% python3 -q
>>> import numpy as np
>>> np.set_printoptions(suppress=True, linewidth=160)
>>> E = np.load("a.npy")
>>> E
array([[2., 1., 0., 0.],
       [0., 2., 1., 0.],
       [0., 0., 2., 1.],
       [0., 0., 0., 2.]])
>>> ev, evecs = np.linalg.eig(E)
>>> np.round(np.sort(np.linalg.eigvals(E @ E)), 2)
array([4., 4., 4., 4.])
>>> np.round(np.sort(np.linalg.eigvals(E.T)), 2)
array([2., 2., 2., 2.])
>>> np.prod(ev)
np.float64(16.0)
>>> rng = np.random.default_rng(532988)
>>> lab = rng.permutation(4)
>>> lab
array([2, 3, 0, 1])
>>> B = E[lab][:, lab]
>>> np.allclose(B, E)
False
>>> q, evecs = np.linalg.qr(E[:, :2])[0], np.linalg.qr(E[:, 2:])[0]
>>> sv = np.linalg.svd(q.T @ evecs, compute_uv=False)
>>> (sv > 0.9).sum()
np.int64(0)
>>> np.round(np.linalg.norm(q @ q.T - evecs @ evecs.T, 2), 2)
np.float64(1.0)
>>> J = np.load("out13.npy")
>>> J
array([[1, 0, 1, 2],
       [2, 0, 2, 2],
       [3, 3, 0, 0],
       [1, 3, 0, 2]])
>>> w1 = np.array([[0, 1, 1, 1, 0], [2, 1, 1, 1, 0], [0, 0, 2, 2, 2], [0, 0, 2, 0, 2]])
>>> coef = np.array([-2, 2, -2, 3, 0])
>>> hid = np.maximum(J @ w1 + coef, 0)
>>> (hid > 0).astype(int)
array([[0, 1, 1, 1, 1],
       [0, 1, 1, 1, 1],
       [1, 1, 1, 1, 0],
       [1, 1, 1, 1, 1]])
>>> hid
array([[0, 3, 5, 6, 6],
       [0, 4, 8, 9, 8],
       [4, 8, 4, 9, 0],
       [4, 6, 6, 7, 4]])
>>> C = np.array([[2, 0, 0], [2, 1, 1], [2, 0, 1], [2, 1, 0], [2, 1, 2]])
>>> w1 @ C
array([[ 6,  2,  2],
       [10,  2,  2],
       [12,  4,  6],
       [ 8,  2,  6]])
>>> hid @ C
array([[40, 15, 20],
       [58, 21, 28],
       [50, 17, 12],
       [54, 17, 20]])
>>> th = np.radians(72)
>>> R = np.eye(4)
>>> R[2, 2] = R[0, 0] = np.cos(th)
>>> R[2, 0], R[0, 2] = -np.sin(th), np.sin(th)
>>> R.round(2)
array([[ 0.31,  0.  ,  0.95,  0.  ],
       [ 0.  ,  1.  ,  0.  ,  0.  ],
       [-0.95,  0.  ,  0.31,  0.  ],
       [ 0.  ,  0.  ,  0.  ,  1.  ]])
>>> B = J @ R.T
>>> np.round(np.abs(B - J).max(axis=0), 2)
array([2.07, 0.  , 3.28, 0.  ])
>>> np.allclose(np.linalg.norm(J, axis=1), np.linalg.norm(B, axis=1))
True
>>> U, sv, vt = np.linalg.svd(R, full_matrices=False)
>>> np.round(U.T @ U, 2) + 0
array([[1., 0., 0., 0.],
       [0., 1., 0., 0.],
       [0., 0., 1., 0.],
       [0., 0., 0., 1.]])
>>> np.sqrt((sv ** 2).sum()), round(np.linalg.norm(R), 2)
(np.float64(2.0), np.float64(2.0))
>>> sv.round(2)
array([1., 1., 1., 1.])
>>> (sv > 1e-8).sum()
np.int64(4)
>>> np.round(sv / sv[0], 2)
array([1., 1., 1., 1.])
>>> np.round(U.T @ R @ vt.T, 2) + 0
array([[1., 0., 0., 0.],
       [0., 1., 0., 0.],
       [0., 0., 1., 0.],
       [0., 0., 0., 1.]])
